% python3 -q
>>> import numpy as np
>>> np.set_printoptions(suppress=True, linewidth=120)
>>> data = np.load("x.npy")
>>> data
array([[ 16,   0,  -2,   8,  -5,  -3,  14,  -3],
       [  0,  14,   4,   6,  -5,   3,  12,   2],
       [ -2,   4,  -6, -15,  15,   8,   5,   0],
       [  8,   6, -15,  10,  -4,   2, -12,   7],
       [ -5,  -5,  15,  -4,  18,  16,   4, -14],
       [ -3,   3,   8,   2,  16,   4,   7, -10],
       [ 14,  12,   5, -12,   4,   7, -10,   4],
       [ -3,   2,   0,   7, -14, -10,   4, -14]])
>>> round(np.linalg.norm(data, 2), 4)
np.float64(45.8255)
>>> np.round(np.linalg.norm(data[7] - data[6]), 4)
np.float64(43.6807)
>>> round(np.linalg.norm(data) ** 2 / np.linalg.norm(data, 2) ** 2, 4)
np.float64(2.4172)
>>> round(float(np.linalg.norm(data[7], 1)), 4), round(np.linalg.norm(data[7], np.inf), 4)
(54.0, np.float64(14.0))
>>> round(float(np.linalg.norm(data, 1)), 4), np.round(np.linalg.norm(data, np.inf), 4)
(81.0, np.float64(81.0))
>>> data[7] @ data[6]
np.int64(-324)
>>> w1 = np.array([[4, -1],
...     [-2, 5],
...     [5, -1],
...     [-5, -2],
...     [0, -3],
...     [-1, -2],
...     [-1, -3],
...     [5, 4]])
>>> b = np.array([2, -4])
>>> H = np.maximum(data @ w1 + b, 0)
>>> (H > 0).astype(int)
array([[0, 0],
       [0, 1],
       [1, 0],
       [0, 1],
       [0, 0],
       [0, 0],
       [1, 1],
       [0, 0]])
>>> (H > 0).mean(axis=0)
array([0.25 , 0.375])
>>> H
array([[  0,   0],
       [  0,  31],
       [ 18,   0],
       [  0,  85],
       [  0,   0],
       [  0,   0],
       [142,  81],
       [  0,   0]])
>>> np.linalg.matrix_rank(H)
np.int64(2)
>>> cent = np.array([[1, 2], [2, 0]])
>>> w1 @ cent
array([[  2,   8],
       [  8,  -4],
       [  3,  10],
       [ -9, -10],
       [ -6,   0],
       [ -5,  -2],
       [ -7,  -2],
       [ 13,  10]])
>>> J = np.loadtxt("out19.csv", delimiter=",")
>>> J.round(4)
array([[-15.6326, -10.5762, -14.1353,  -9.4313,   6.066 ,   9.3764,  -7.1637],
       [ -8.3042,  -8.8   ,  -8.553 ,  -8.8916,   4.8597,   5.237 ,  -7.3489],
       [ -9.9766,  -6.2923, -11.1897,  -6.8768,   5.9101,  11.9141,  -4.1182],
       [-11.6227,  -8.1828, -10.2357,  -8.8478,   6.5393,   8.3986,  -4.2655],
       [ -6.4908,  -2.9786,  -5.6487,  -6.8285,   8.0136,  10.7627,  -2.2094],
       [-11.1249,  -6.573 , -10.5334,  -7.7281,   6.8634,  11.028 ,  -5.5021],
       [ -7.1945,  -2.4448,  -4.0658,  -7.5877,   9.541 ,  10.0977,  -0.6371],
       [ -4.3888,   2.7136,  -1.8615,  -5.1754,  11.3519,  15.1633,  -1.3505],
       [ -9.77  ,  -6.3811,  -8.7048,  -8.0948,   6.9703,   9.2615,  -2.2823],
       [ -7.5709,  -3.2414,  -7.686 ,  -6.3014,   7.5836,  12.5856,  -1.7985],
       [ -5.1774,  -1.4522,  -4.2452,  -6.3293,   8.6029,  11.4297,  -2.0358],
       [ -0.7303,   0.1288,  -0.5119,  -5.9231,   8.2953,   9.3267,  -4.9729],
       [ -7.5995,  -6.8186,  -9.1805,  -7.3522,   5.0668,   8.7193,  -4.5678],
       [ -6.3185,   0.6516,  -2.7612,  -6.3998,  11.1576,  13.2917,   1.1586],
       [-13.2649, -11.4105, -14.4932,  -8.8803,   3.8914,   8.0883,  -8.1189]])
>>> rank = np.linalg.matrix_rank(J)
>>> rank
np.int64(5)
>>> null = np.linalg.svd(J)[2][rank:].T
>>> [int(np.linalg.matrix_rank(J[:, :j + 1])) for j in range(7)]
[1, 2, 3, 4, 4, 4, 5]
>>> [int(np.linalg.matrix_rank(np.delete(J, i, axis=0))) for i in range(15)]
[5, 5, 5, 5, 5, 5, 5, 5, 5, 5, 5, 5, 5, 5, 5]
>>> [int(np.linalg.matrix_rank(J[:i])) for i in range(1, len(J) + 1)]
[1, 2, 3, 4, 5, 5, 5, 5, 5, 5, 5, 5, 5, 5, 5]
>>> null.shape
(7, 2)
